>>> import numpy as np
>>> np.set_printoptions(suppress=True, linewidth=120)
>>> M = np.loadtxt("sample9.csv", delimiter=",")
>>> M
array([[-1.4, -2.5,  0.6],
       [-0.8, -8. , -1.3],
       [-1.7, -7. ,  0.1],
       [ 0.5, -5. , -0.1],
       [ 0.4, -7. ,  0.8]])
>>> Q, evecs = np.linalg.qr(M[:, :1])[0], np.linalg.qr(M[:, 1:])[0]
>>> sigma = np.linalg.svd(Q.T @ evecs, compute_uv=False)
>>> np.round(np.degrees(np.arccos(sigma.clip(0, 1))), 1)
array([60.7])
>>> round(float(np.linalg.norm(Q @ Q.T - evecs @ evecs.T, 2)), 1)
1.0
>>> out = np.array([[1, -2], [0, 0]])
>>> cent = np.kron(out, M)
>>> np.round(np.linalg.norm(cent, 2), 1), round(np.linalg.norm(out, 2) * np.linalg.norm(M, 2), 1)
(np.float64(31.2), np.float64(31.2))
>>> print(np.linalg.matrix_rank(cent))
3
>>> X = np.load("x.npy")
>>> X
array([[-3,  1,  4, -3, -3],
       [ 3, -1, -4,  3,  3],
       [ 0,  0,  0,  0,  0],
       [-3,  1,  4, -3, -3],
       [ 6, -2, -8,  6,  6]])
>>> # rows and columns are dependent
>>> u = np.array([0, -1])
>>> np.correlate(X[3], X[4], "full")
array([-18, -12,  54,   4, -88,   4,  54, -12, -18])
>>> np.array([np.convolve(row, u, "same") for row in X])
array([[ 0,  3, -1, -4,  3],
       [ 0, -3,  1,  4, -3],
       [ 0,  0,  0,  0,  0],
       [ 0,  3, -1, -4,  3],
       [ 0, -6,  2,  8, -6]])
>>> np.cross(X[3, :3], X[4, :3])
array([0, 0, 0])
>>> t = np.radians(36)
>>> Rm = np.eye(5)
>>> Rm[4, 4] = Rm[2, 2] = np.cos(t)
>>> Rm[4, 2], Rm[2, 4] = -np.sin(t), np.sin(t)
>>> print(Rm.round(1))
[[ 1.   0.   0.   0.   0. ]
 [ 0.   1.   0.   0.   0. ]
 [ 0.   0.   0.8  0.   0.6]
 [ 0.   0.   0.   1.   0. ]
 [ 0.   0.  -0.6  0.   0.8]]
>>> out = X @ Rm.T
>>> out.round(1)
array([[-3. ,  1. ,  1.5, -3. , -4.8],
       [ 3. , -1. , -1.5,  3. ,  4.8],
       [ 0. ,  0. ,  0. ,  0. ,  0. ],
       [-3. ,  1. ,  1.5, -3. , -4.8],
       [ 6. , -2. , -2.9,  6. ,  9.6]])
>>> print(np.round(np.abs(out - X).max(axis=0), 1))
[0.  0.  5.1 0.  3.6]
>>> np.round(np.linalg.svd(X, compute_uv=False), 1) + 0, np.round(np.linalg.svd(out, compute_uv=False), 1) + 0
(array([17.5,  0. ,  0. ,  0. ,  0. ]), array([17.5,  0. ,  0. ,  0. ,  0. ]))
>>> np.allclose(np.linalg.norm(X, axis=1), np.linalg.norm(out, axis=1))
True
